$ python -q
>>> import numpy as np
>>> import numpy.linalg as la
>>> np.set_printoptions(precision=2, suppress=True, linewidth=140, floatmode="fixed")
>>> data = np.loadtxt("a.csv", delimiter=",")
>>> data
array([[0.00, 6.00, 1.00, 3.00, 1.00, 1.00, 0.00],
       [3.00, 4.00, 0.00, 2.00, 1.00, 1.00, 2.00],
       [0.00, 0.00, 2.00, 0.00, 1.00, 3.00, 2.00]])
>>> f, r1 = data[1], data[0]
>>> f @ f
np.float64(35.0)
>>> f @ r1
np.float64(32.0)
>>> pr = (f @ r1) / (f @ f) * f
>>> np.round((r1 - pr) @ f, 2)
np.float64(0.0)
>>> np.outer(f, r1)
array([[ 0.00, 18.00,  3.00,  9.00,  3.00,  3.00,  0.00],
       [ 0.00, 24.00,  4.00, 12.00,  4.00,  4.00,  0.00],
       [ 0.00,  0.00,  0.00,  0.00,  0.00,  0.00,  0.00],
       [ 0.00, 12.00,  2.00,  6.00,  2.00,  2.00,  0.00],
       [ 0.00,  6.00,  1.00,  3.00,  1.00,  1.00,  0.00],
       [ 0.00,  6.00,  1.00,  3.00,  1.00,  1.00,  0.00],
       [ 0.00, 12.00,  2.00,  6.00,  2.00,  2.00,  0.00]])
>>> def softmax(z):
...     e = np.exp(z - z.max(axis=-1, keepdims=True))
...     return e / e.sum(axis=-1, keepdims=True)
... 
>>> np.round(softmax(10 * data[2]), 2) + 0
array([0.00, 0.00, 0.00, 0.00, 0.00, 1.00, 0.00])
>>> softmax(data[2] + -3)
array([0.02, 0.02, 0.18, 0.02, 0.07, 0.49, 0.18])
>>> softmax(data).sum(axis=1)
array([1.00, 1.00, 1.00])
>>> softmax(data[2])
array([0.02, 0.02, 0.18, 0.02, 0.07, 0.49, 0.18])
>>> S = data @ data.T / np.sqrt(7)
>>> softmax(S).round(6).argmax(axis=1)
array([0, 1, 2])
>>> softmax(S)[2] @ data
array([0.07, 0.15, 1.95, 0.08, 1.00, 2.94, 1.98])
>>> softmax(S + np.triu(np.full(S.shape, -np.inf), 1))
array([[1.00, 0.00, 0.00],
       [0.24, 0.76, 0.00],
       [0.01, 0.02, 0.97]])
>>> left, s, Vh = la.svd(data, full_matrices=False)
>>> np.round(Vh @ Vh.T, 2) + 0
array([[1.00, 0.00, 0.00],
       [0.00, 1.00, 0.00],
       [0.00, 0.00, 1.00]])
>>> round(float(np.sqrt((s ** 2).sum())), 2), round(la.norm(data), 2)
(10.05, np.float64(10.05))
>>> np.abs(left[:, 0]).round(6).argmax()
np.int64(0)
>>> (s > 1e-8).sum()
np.int64(3)
>>> np.abs(Vh[0])
array([0.22, 0.81, 0.13, 0.41, 0.18, 0.22, 0.18])
>>> s
array([8.71, 4.13, 2.86])
>>> vec = np.array([4, 7, 0, -9, 0, 5, 3])
>>> h = np.maximum(data @ vec, 0)
>>> data.T @ h
array([ 99.00, 252.00,  62.00, 126.00,  74.00, 116.00, 108.00])
>>> np.maximum(data @ vec, 0) - np.maximum(-data @ vec, 0)
array([20.00, 33.00, 21.00])
>>> np.maximum(data @ (3 * vec), 0)
array([60.00, 99.00, 63.00])
>>> out = data / np.sqrt((data ** 2).mean(axis=1, keepdims=True))
>>> la.norm(out, axis=1)
array([2.65, 2.65, 2.65])
>>> K = np.loadtxt("arr.csv", delimiter=",")
>>> K
array([[  1.00,   7.00,   5.00,   1.00,   9.00,  -2.00],
       [ -7.00,   4.00,   0.00,  -3.00,  -4.00,   8.00],
       [  0.00,   0.00,   0.00,   0.00,   0.00,   0.00],
       [  0.00,   0.00,   0.00,   0.00,   0.00,   0.00],
       [  3.00,   4.00,  -5.00,   5.00,  -8.00,   9.00],
       [  0.00,   0.00,   0.00,   0.00,   0.00,   0.00],
       [  5.00,  -1.00,  -5.00,  -1.00,  -5.00,  17.00],
       [ -7.00,   4.00,   0.00,  -3.00,  -4.00,   8.00],
       [ -4.00,   8.00,  -5.00,   2.00, -12.00,  17.00],
       [ -4.00,   8.00,  -5.00,   2.00, -12.00,  17.00],
       [  1.00,   7.00,   5.00,   1.00,   9.00,  -2.00],
       [ -7.00,   4.00,   0.00,  -3.00,  -4.00,   8.00],
       [  9.00,  -9.00,   0.00,  -3.00,   7.00,   0.00],
       [  1.00,   7.00,   5.00,   1.00,   9.00,  -2.00],
       [  0.00,   0.00,   0.00,   0.00,   0.00,   0.00],
       [ 15.00, -13.00,  -8.00,   4.00,   6.00,  11.00],
       [  0.00,   0.00,   0.00,   0.00,   0.00,   0.00],
       [  0.00,   0.00,   0.00,   0.00,   0.00,   0.00],
       [  9.00,  -9.00,   0.00,  -3.00,   7.00,   0.00],
       [  0.00,   0.00,   0.00,   0.00,   0.00,   0.00],
       [  0.00,   0.00,   0.00,   0.00,   0.00,   0.00],
       [  1.00,   7.00,   5.00,   1.00,   9.00,  -2.00]])
>>> # row 3 repeats row 2
>>> cov = np.cov(K, rowvar=False)
>>> np.argwhere(np.triu(np.abs(np.corrcoef(K.T)) > 0.8, 1))
array([[2, 5]])
>>> np.argsort(-K.std(axis=0).round(6), kind="stable")
array([5, 4, 1, 0, 2, 3])
>>> round(np.corrcoef(K[:, 0], K[:, 1])[0, 1], 2)
np.float64(-0.77)
>>> np.round(la.eigvalsh(cov)[::-1], 2) + 0
array([91.04, 53.98, 12.27,  6.08,  0.94,  0.00])
>>> np.corrcoef(K.T)
array([[ 1.00, -0.77, -0.24,  0.27,  0.52, -0.13],
       [-0.77,  1.00,  0.38,  0.18, -0.29,  0.10],
       [-0.24,  0.38,  1.00, -0.32,  0.67, -0.80],
       [ 0.27,  0.18, -0.32,  1.00, -0.10,  0.18],
       [ 0.52, -0.29,  0.67, -0.10,  1.00, -0.77],
       [-0.13,  0.10, -0.80,  0.18, -0.77,  1.00]])
>>> left, s, Vh = la.svd(K)
>>> V = Vh[:(s > 1e-8).sum()]
>>> rng = np.random.default_rng(72)
>>> vec = K[11] + -2 * K[14] + rng.integers(2) * np.eye(6)[0]
>>> vec
array([-6.00,  4.00,  0.00, -3.00, -4.00,  8.00])
>>> round(float(la.norm(vec - V.T @ V @ vec)), 2)
0.04
>>> np.diag(V.T @ V)
array([1.00, 0.89, 0.36, 0.82, 0.96, 0.96])
>>> lab = K[:, 1] > np.median(K[:, 1])
>>> f = K[lab].mean(axis=0) - K[~lab].mean(axis=0)
>>> f
array([-5.37,  8.67,  1.58,  0.65, -2.05,  3.57])
>>> out = np.array([[2, 3, 4], [2, 0, 5], [1, 5, 1], [0, 0, 1], [5, 1, 3]])
>>> M = np.block([[np.zeros((5, 5)), out], [out.T, np.zeros((3, 3))]])
>>> M
array([[0.00, 0.00, 0.00, 0.00, 0.00, 2.00, 3.00, 4.00],
       [0.00, 0.00, 0.00, 0.00, 0.00, 2.00, 0.00, 5.00],
       [0.00, 0.00, 0.00, 0.00, 0.00, 1.00, 5.00, 1.00],
       [0.00, 0.00, 0.00, 0.00, 0.00, 0.00, 0.00, 1.00],
       [0.00, 0.00, 0.00, 0.00, 0.00, 5.00, 1.00, 3.00],
       [2.00, 2.00, 1.00, 0.00, 5.00, 0.00, 0.00, 0.00],
       [3.00, 0.00, 5.00, 0.00, 1.00, 0.00, 0.00, 0.00],
       [4.00, 5.00, 1.00, 1.00, 3.00, 0.00, 0.00, 0.00]])
>>> r = la.matrix_rank(M)
>>> r
np.int64(6)
>>> ns = la.svd(M)[2][r:].T
>>> np.round(M @ ns, 2) + 0
array([[0.00, 0.00],
       [0.00, 0.00],
       [0.00, 0.00],
       [0.00, 0.00],
       [0.00, 0.00],
       [0.00, 0.00],
       [0.00, 0.00],
       [0.00, 0.00]])
>>> la.matrix_rank(M.T @ M), la.matrix_rank(M @ M.T)
(np.int64(6), np.int64(6))
>>> [int(la.matrix_rank(M[:, :j + 1])) for j in range(8)]
[1, 2, 3, 3, 3, 4, 5, 6]
>>> np.allclose(M @ ns, 0)
True
>>> [int(la.matrix_rank(np.delete(M, i, axis=0))) for i in range(8)]
[6, 6, 6, 6, 6, 5, 5, 5]
>>> [int(la.matrix_rank(M[:i])) for i in range(1, len(M) + 1)]
[1, 2, 3, 3, 3, 4, 5, 6]
>>> vals, V = la.eigh(M)
>>> vec = np.array([1, 3, 1, 0, 2, 1, 3, 3])
>>> round(float(vec @ M @ vec / (vec @ vec)), 2), round(vals[0], 2), np.round(vals[-1], 2)
(7.47, np.float64(-9.49), np.float64(9.49))
>>> np.round(la.eigvalsh(M[1:, 1:]), 2) + 0
array([-7.96, -4.69, -2.56,  0.00,  2.56,  4.69,  7.96])
>>> left, s, Vh = la.svd(M)
>>> np.argmax(s[:-1] / (s[1:] + 1e-6)) + 1
np.int64(6)
>>> s.round(2) + 0
array([9.49, 9.49, 4.81, 4.81, 2.80, 2.80, 0.00, 0.00])
>>> out = left[:, :6] @ np.diag(s[:6]) @ Vh[:6]
>>> out.round(2) + 0
array([[0.00, 0.00, 0.00, 0.00, 0.00, 2.00, 3.00, 4.00],
       [0.00, 0.00, 0.00, 0.00, 0.00, 2.00, 0.00, 5.00],
       [0.00, 0.00, 0.00, 0.00, 0.00, 1.00, 5.00, 1.00],
       [0.00, 0.00, 0.00, 0.00, 0.00, 0.00, 0.00, 1.00],
       [0.00, 0.00, 0.00, 0.00, 0.00, 5.00, 1.00, 3.00],
       [2.00, 2.00, 1.00, 0.00, 5.00, 0.00, 0.00, 0.00],
       [3.00, 0.00, 5.00, 0.00, 1.00, 0.00, 0.00, 0.00],
       [4.00, 5.00, 1.00, 1.00, 3.00, 0.00, 0.00, 0.00]])
>>> round(np.abs(M - out).max(), 2)
np.float64(0.0)
>>> la.matrix_rank(M, rtol=0.05)
np.int64(6)
>>> np.round(la.norm(M - out, 2), 2), round(float(s[6]), 2)
(np.float64(0.0), 0.0)
>>> try:
...     la.cholesky(M)
... except la.LinAlgError as e:
...     print("failed:", e)
... 
failed: Matrix is not positive definite
>>> np.all(la.eigvalsh(M) > 0)
np.False_
>>> [round(float(la.det(M[:i, :i])), 2) + 0 for i in range(1, 9)]
[0.0, 0.0, 0.0, 0.0, 0.0, 0.0, 0.0, 0.0]
>>> F = np.loadtxt("x.csv", delimiter=",")
>>> F
array([[-3.00,  1.00,  0.00,  0.00,  0.00],
       [ 0.00, -3.00,  1.00,  0.00,  0.00],
       [ 0.00,  0.00, -3.00,  1.00,  0.00],
       [ 0.00,  0.00,  0.00, -3.00,  1.00],
       [ 0.00,  0.00,  0.00,  0.00, -3.00]])
>>> # triangular: eigenvalues sit on the diagonal
>>> out = np.array([[2, 0], [-1, 1]])
>>> basis = np.kron(out, F)
>>> basis
array([[-6.00,  2.00,  0.00,  0.00,  0.00, -0.00,  0.00,  0.00,  0.00,  0.00],
       [ 0.00, -6.00,  2.00,  0.00,  0.00,  0.00, -0.00,  0.00,  0.00,  0.00],
       [ 0.00,  0.00, -6.00,  2.00,  0.00,  0.00,  0.00, -0.00,  0.00,  0.00],
       [ 0.00,  0.00,  0.00, -6.00,  2.00,  0.00,  0.00,  0.00, -0.00,  0.00],
       [ 0.00,  0.00,  0.00,  0.00, -6.00,  0.00,  0.00,  0.00,  0.00, -0.00],
       [ 3.00, -1.00, -0.00, -0.00, -0.00, -3.00,  1.00,  0.00,  0.00,  0.00],
       [-0.00,  3.00, -1.00, -0.00, -0.00,  0.00, -3.00,  1.00,  0.00,  0.00],
       [-0.00, -0.00,  3.00, -1.00, -0.00,  0.00,  0.00, -3.00,  1.00,  0.00],
       [-0.00, -0.00, -0.00,  3.00, -1.00,  0.00,  0.00,  0.00, -3.00,  1.00],
       [-0.00, -0.00, -0.00, -0.00,  3.00,  0.00,  0.00,  0.00,  0.00, -3.00]])
>>> la.matrix_rank(basis)
np.int64(10)
>>> vals, V = la.eig(F)
>>> F @ V[:, 0] - vals[0] * V[:, 0]
array([0.00, 0.00, 0.00, 0.00, 0.00])
>>> vals
array([-3.00, -3.00, -3.00, -3.00, -3.00])
>>> q = F.astype(float).copy()
>>> for j in range(5):
...     q[:, j] -= q[:, :j] @ (q[:, :j].T @ q[:, j])
...     q[:, j] /= la.norm(q[:, j])
... 
>>> q
array([[-1.00,  0.00,  0.00,  0.00,  0.00],
       [ 0.00, -1.00,  0.00,  0.00,  0.00],
       [ 0.00,  0.00, -1.00,  0.00,  0.00],
       [ 0.00,  0.00,  0.00, -1.00,  0.00],
       [ 0.00,  0.00,  0.00,  0.00, -1.00]])
>>> q.T @ q
array([[1.00, 0.00, 0.00, 0.00, 0.00],
       [0.00, 1.00, 0.00, 0.00, 0.00],
       [0.00, 0.00, 1.00, 0.00, 0.00],
       [0.00, 0.00, 0.00, 1.00, 0.00],
       [0.00, 0.00, 0.00, 0.00, 1.00]])
>>> q.T @ F
array([[ 3.00, -1.00,  0.00,  0.00,  0.00],
       [ 0.00,  3.00, -1.00,  0.00,  0.00],
       [ 0.00,  0.00,  3.00, -1.00,  0.00],
       [ 0.00,  0.00,  0.00,  3.00, -1.00],
       [ 0.00,  0.00,  0.00,  0.00,  3.00]])
>>> A = np.load("m.npy")
>>> A
array([[1.10, 4.00, 5.00, 3.00, 8.00, 9.00, 3.00],
       [0.00, 5.10, 8.00, 7.00, 0.00, 8.00, 0.00],
       [1.00, 6.00, 1.10, 0.00, 8.00, 9.00, 6.00],
       [7.00, 9.00, 3.00, 0.10, 8.00, 6.00, 2.00],
       [4.00, 9.00, 6.00, 1.00, 6.10, 9.00, 2.00],
       [6.00, 1.00, 3.00, 4.00, 0.00, 3.10, 5.00],
       [1.00, 4.00, 5.00, 3.00, 8.00, 9.00, 3.10]])
>>> out = la.invert(A)
Traceback (most recent call last):
  File "<python-input-97>", line 1, in <module>
    out = la.invert(A)
          ^^^^^^^^^
AttributeError: module 'numpy.linalg' has no attribute 'invert'
>>> out = la.inv(A)
>>> round(float(la.det(A) * la.det(out)), 2)
1.0
>>> np.round(la.slogdet(A)[0], 2)
np.float64(1.0)
>>> left, s, Vh = la.svd(A)
>>> np.argmax(s[:-1] / (s[1:] + 1e-6)) + 1
np.int64(6)
>>> out = left[:, :6] @ np.diag(s[:6]) @ Vh[:6]
>>> out.round(2) + 0
array([[1.09, 4.01, 5.02, 3.00, 8.01, 8.98, 3.02],
       [0.00, 5.10, 8.00, 7.00, 0.00, 8.00, 0.00],
       [1.00, 6.00, 1.10, 0.00, 8.00, 9.00, 6.00],
       [7.00, 9.00, 3.00, 0.10, 8.00, 6.00, 2.00],
       [4.00, 9.00, 6.00, 1.00, 6.10, 9.00, 2.00],
       [6.00, 1.00, 3.00, 4.00, 0.00, 3.10, 5.00],
       [1.01, 3.99, 4.98, 3.00, 7.99, 9.02, 3.08]])
>>> round(la.norm(A - out) / la.norm(A), 2)
np.float64(0.0)
>>> [round(float(x), 2) for x in la.svd(A, compute_uv=False)[:3]]
[34.33, 11.05, 8.22]
>>> round(np.log10(la.cond(A)))
3
>>> np.argsort(-la.norm(A, axis=0).round(6), kind="stable")[:3]
array([5, 4, 1])
>>> (A + A.T) / 2
array([[1.10, 2.00, 3.00, 5.00, 6.00, 7.50, 2.00],
       [2.00, 5.10, 7.00, 8.00, 4.50, 4.50, 2.00],
       [3.00, 7.00, 1.10, 1.50, 7.00, 6.00, 5.50],
       [5.00, 8.00, 1.50, 0.10, 4.50, 5.00, 2.50],
       [6.00, 4.50, 7.00, 4.50, 6.10, 4.50, 5.00],
       [7.50, 4.50, 6.00, 5.00, 4.50, 3.10, 7.00],
       [2.00, 2.00, 5.50, 2.50, 5.00, 7.00, 3.10]])
>>> np.trace(A)
np.float64(19.7)
>>> round(la.det(A), 2)
np.float64(5392.74)
>>> J = np.array([[0, 4, 4], [0, 0, 9], [0, 0, 0]])
>>> round(la.det(J[::-1]), 2)
np.float64(0.0)
>>> np.poly(J)
array([1.00, 0.00, 0.00, 0.00])
>>> la.eigvals(J)
array([0.00, 0.00, 0.00])
>>> round(float(la.det(J.T)), 2)
0.0
>>> q, _ = la.qr(np.array([[-1.4, 1.3, -1.1, 0.2, 0.5],
...     [0.5, -0.5, 1.0, -0.1, -2.2],
...     [0.0, 1.4, 1.7, -0.7, -1.3],
...     [0.0, -0.7, 0.7, -2.0, 0.6],
...     [1.2, -0.1, 0.7, -1.3, -0.1]]))
>>> vals = np.array([0, 1, 1, 3, 2])
>>> X = q @ np.diag(vals) @ q.T
>>> X
array([[ 0.96,  0.35, -0.16,  0.42,  0.97],
       [ 0.35,  1.80, -0.12, -0.54, -0.34],
       [-0.16, -0.12,  1.05, -0.08, -0.13],
       [ 0.42, -0.54, -0.08,  1.91,  0.72],
       [ 0.97, -0.34, -0.13,  0.72,  1.28]])
>>> # rank 4
>>> left, s, Vh = la.svd(X)
>>> V = Vh[:(s > 1e-8).sum()]
>>> vec = X[3] + 3 * X[2] + rng.integers(2) * np.eye(5)[1]
>>> vec
array([-0.05,  0.12,  3.09,  1.67,  0.31])
>>> np.round(V.T @ V, 2) + 0
array([[ 0.46,  0.19,  0.00,  0.00,  0.46],
       [ 0.19,  0.93,  0.00,  0.00, -0.16],
       [ 0.00,  0.00,  1.00,  0.00,  0.00],
       [ 0.00,  0.00,  0.00,  1.00,  0.00],
       [ 0.46, -0.16,  0.00,  0.00,  0.61]])
>>> np.diag(V.T @ V)
array([0.46, 0.93, 1.00, 1.00, 0.61])
>>> m1 = np.load("mat.npy")
>>> m1
array([[ 0.42, -0.71, -0.06, -0.45,  0.32],
       [-0.71,  0.13, -0.08, -0.56,  0.40],
       [-0.06, -0.08,  0.99, -0.05,  0.04],
       [-0.45, -0.56, -0.05,  0.65,  0.25],
       [ 0.32,  0.40,  0.04,  0.25,  0.82]])
>>> # symmetric
>>> np.round(m1.T @ m1, 2) + 0
array([[1.00, 0.00, 0.00, 0.00, 0.00],
       [0.00, 1.00, 0.00, 0.00, 0.00],
       [0.00, 0.00, 1.00, 0.00, 0.00],
       [0.00, 0.00, 0.00, 1.00, 0.00],
       [0.00, 0.00, 0.00, 0.00, 1.00]])
>>> np.round(m1 @ m1.T, 2) + 0
array([[1.00, 0.00, 0.00, 0.00, 0.00],
       [0.00, 1.00, 0.00, 0.00, 0.00],
       [0.00, 0.00, 1.00, 0.00, 0.00],
       [0.00, 0.00, 0.00, 1.00, 0.00],
       [0.00, 0.00, 0.00, 0.00, 1.00]])
>>> la.svd(m1, compute_uv=False)
array([1.00, 1.00, 1.00, 1.00, 1.00])
>>> la.pinv(m1)
array([[ 0.42, -0.71, -0.06, -0.45,  0.32],
       [-0.71,  0.13, -0.08, -0.56,  0.40],
       [-0.06, -0.08,  0.99, -0.05,  0.04],
       [-0.45, -0.56, -0.05,  0.65,  0.25],
       [ 0.32,  0.40,  0.04,  0.25,  0.82]])
